$ python3 -q
>>> import numpy as np
>>> from numpy import linalg as LA
>>> np.set_printoptions(suppress=True, linewidth=200)
>>> J = np.array([[0.3, 0.7], [-0.9, -0.7], [-1.8, -1.3], [-2.3, -0.4]])
>>> J[:, 0] *= 5
>>> J
array([[  1.5,   0.7],
       [ -4.5,  -0.7],
       [ -9. ,  -1.3],
       [-11.5,  -0.4]])
>>> # column 0 dominates
>>> Uu, sigma, VT = LA.svd(J)
>>> np.argmax(sigma[:-1] / (sigma[1:] + 1e-6)) + 1
np.int64(1)
>>> sigma.round(2)
array([15.41,  1.02])
>>> Y = Uu[:, :1] @ np.diag(sigma[:1]) @ VT[:1]
>>> np.round(LA.norm(J - Y) / LA.norm(J), 2)
np.float64(0.07)
>>> LA.matrix_rank(Y)
np.int64(1)
>>> round(float(np.abs(J - Y).max()), 2)
0.6
>>> Y = J / np.sqrt((J ** 2).mean(axis=1, keepdims=True))
>>> np.round(J - J.mean(axis=1, keepdims=True), 2)
array([[ 0.4 , -0.4 ],
       [-1.9 ,  1.9 ],
       [-3.85,  3.85],
       [-5.55,  5.55]])
>>> LA.matrix_rank(J - J.mean(axis=1, keepdims=True))
np.int64(1)
>>> Y[1].round(2)
array([-1.4 , -0.22])
>>> Y = np.c_[J[:, :1] @ np.array([[-1]]), np.array([0, -3, 5, 9])]
>>> Y
array([[-1.5,  0. ],
       [ 4.5, -3. ],
       [ 9. ,  5. ],
       [11.5,  9. ]])
>>> LA.matrix_rank(np.c_[J, Y])
np.int64(3)
>>> np.round(LA.lstsq(J, Y[:, 0])[0], 2) + 0
array([-1.,  0.])
>>> W1 = np.array([[-1, -1, -3], [0, 0, 0]])
>>> coef = np.array([3, -1, 1])
>>> hid = np.maximum(Y @ W1 + coef, 0)
>>> (hid > 0).astype(int)
array([[1, 1, 1],
       [0, 0, 0],
       [0, 0, 0],
       [0, 0, 0]])
>>> LA.matrix_rank(hid)
np.int64(1)
>>> (hid > 0).mean(axis=0)
array([0.25, 0.25, 0.25])
>>> W2 = np.array([[0, 2], [0, 1], [3, 0]])
>>> W1 @ W2
array([[-9, -3],
       [ 0,  0]])
>>> (hid @ W2).round(6).argmax(axis=1)
array([0, 0, 0, 0])
